% python3 -q
>>> import numpy as np
>>> import numpy.linalg as la
>>> np.set_printoptions(precision=2, suppress=True, linewidth=160, floatmode="fixed")
>>> def rnd(a):
...     return np.round(a, 2) + 0
... 
>>> mat = np.load("x.npy")
>>> print(mat)
[[0 1 0 1 1 1]
 [1 0 1 1 0 0]
 [0 1 0 1 0 1]
 [1 1 1 0 1 1]
 [1 0 0 1 0 0]
 [1 0 1 1 0 0]]
>>> [round(float(la.det(mat[:i, :i])), 2) + 0 for i in range(1, 7)]
[0.0, -1.0, 0.0, 0.0, -2.0, 0.0]
>>> K = np.array([[2.0, 5.0, 0.0], [5.0, 2.0, 5.0], [0.0, 5.0, 3.0]])
>>> # symmetric
>>> try:
...     la.cholesky(K)
... except la.LinAlgError as e:
...     print(e)
... 
Matrix is not positive definite
>>> rnd(la.eigvalsh(K).min())
np.float64(-4.84)
>>> w, V = la.eigh(K)
>>> rnd(la.eigvalsh(K @ K))
array([ 6.24, 23.44, 87.32])
>>> proj = np.triu(np.array([[-1, 2, -2], [2, 2, -2], [0, -1, -2]]), 1) + np.eye(3)
>>> Y = proj @ K @ la.inv(proj)
>>> np.trace(Y), np.trace(K)
(np.float64(7.0), np.float64(7.0))
>>> rnd(np.poly(Y))
array([  1.00,  -7.00, -34.00, 113.00])
>>> print(la.matrix_rank(Y))
3
>>> J = np.loadtxt("block4.csv", delimiter=",")
>>> rnd(J)
array([[-0.38, -0.48, -0.66,  0.44],
       [ 0.15, -0.10, -0.55, -0.81],
       [-0.38,  0.85, -0.35,  0.07],
       [ 0.83,  0.19, -0.36,  0.38]])
>>> print(rnd(J[:, 2] @ J[:, 1]))
0.0
>>> rnd(la.pinv(J))
array([[-0.38,  0.15, -0.38,  0.83],
       [-0.48, -0.10,  0.85,  0.19],
       [-0.66, -0.55, -0.35, -0.36],
       [ 0.44, -0.81,  0.07,  0.38]])
>>> x = np.array([3, 1, 0, 1])
>>> rnd(la.det(J))
np.float64(-1.0)
>>> rnd(np.abs(la.eigvals(J)))
array([1.00, 1.00, 1.00, 1.00])
>>> print(rnd(la.norm(x)), rnd(la.norm(J @ x)))
3.32 3.32
>>> print(rnd(la.inv(J)))
[[-0.38  0.15 -0.38  0.83]
 [-0.48 -0.10  0.85  0.19]
 [-0.66 -0.55 -0.35 -0.36]
 [ 0.44 -0.81  0.07  0.38]]
>>> [p for p in range(1, 25) if np.allclose(la.matrix_power(J, p), np.eye(4))]
[]
>>> rnd(J.T @ (J @ x))
array([3.00, 1.00, 0.00, 1.00])
>>> data = np.load("mat.npy")
>>> data
array([[-15.01, -12.05, -10.00,  -5.04,  -2.01],
       [  2.99,   8.95,   2.01,   1.01,  -4.04],
       [ 20.97,   6.04,  14.03,   7.07,   9.97],
       [  3.04,  -3.01,   1.87,   0.99,   3.96],
       [ 15.09,   5.97,  10.04,   4.90,   5.94]])
>>> f = np.array([3, 3, 3, 1, 1])
>>> Y = data + np.outer(f, np.eye(5)[2])
>>> la.matrix_rank(Y - data)
np.int64(1)
>>> Y
array([[-15.01, -12.05,  -7.00,  -5.04,  -2.01],
       [  2.99,   8.95,   5.01,   1.01,  -4.04],
       [ 20.97,   6.04,  17.03,   7.07,   9.97],
       [  3.04,  -3.01,   2.87,   0.99,   3.96],
       [ 15.09,   5.97,  11.04,   4.90,   5.94]])
>>> la.matrix_rank(la.inv(Y) - la.inv(data), tol=1e-8)
np.int64(1)
>>> U, sig, vt = la.svd(data)
>>> print(rnd(sig))
[41.58 12.88  0.17  0.12  0.06]
>>> Y = U[:, :2] @ np.diag(sig[:2]) @ vt[:2]
>>> rnd(np.abs(data - Y).max())
np.float64(0.11)
>>> rnd(la.norm(data - Y) / la.norm(data))
np.float64(0.01)
>>> la.matrix_rank(data, rtol=0.05)
np.int64(2)
>>> la.matrix_rank(Y)
np.int64(2)
>>> rng = np.random.default_rng(164)
>>> z = rng.permutation(5)
>>> print(z)
[1 0 2 4 3]
>>> Y = data[z][:, z]
>>> rnd(np.sort(np.abs(la.eigvals(Y))))
array([ 0.24,  0.24,  0.90,  0.90, 13.85])
>>> [round(float(x), 2) for x in la.svd(data, compute_uv=False)[:3]]
[41.58, 12.88, 0.17]
>>> print(rnd(la.norm(data, 2) / la.norm(data)))
0.96
>>> rnd(np.abs(la.svd(data)[2][-1]))
array([0.13, 0.44, 0.16, 0.59, 0.65])
>>> la.matrix_rank(data, rtol=0.1)
np.int64(2)
>>> np.argsort(-la.norm(data, axis=0).round(6), kind="stable")[:3]
array([0, 2, 1])
>>> m1 = np.loadtxt("test4.csv", delimiter=",")
>>> print(m1)
[[31.00 14.00]
 [14.00 20.00]]
>>> f = np.array([3, -3])
>>> Y = m1 + np.outer(f, np.eye(2)[0])
>>> Y
array([[34.00, 14.00],
       [11.00, 20.00]])
>>> print(Y.reshape(2, -1))
[[34.00 14.00]
 [11.00 20.00]]
>>> blk = Y.reshape(2, 2, -1)
>>> blk.sum(axis=1)
array([[48.00],
       [31.00]])
>>> np.einsum("ihd,ihd->ih", blk, blk)
array([[1156.00,  196.00],
       [ 121.00,  400.00]])
>>> blk.shape
(2, 2, 1)
>>> blk.transpose(1, 0, 2)
array([[[34.00],
        [11.00]],

       [[14.00],
        [20.00]]])
>>> print(blk[:, 0])
[[34.00]
 [11.00]]
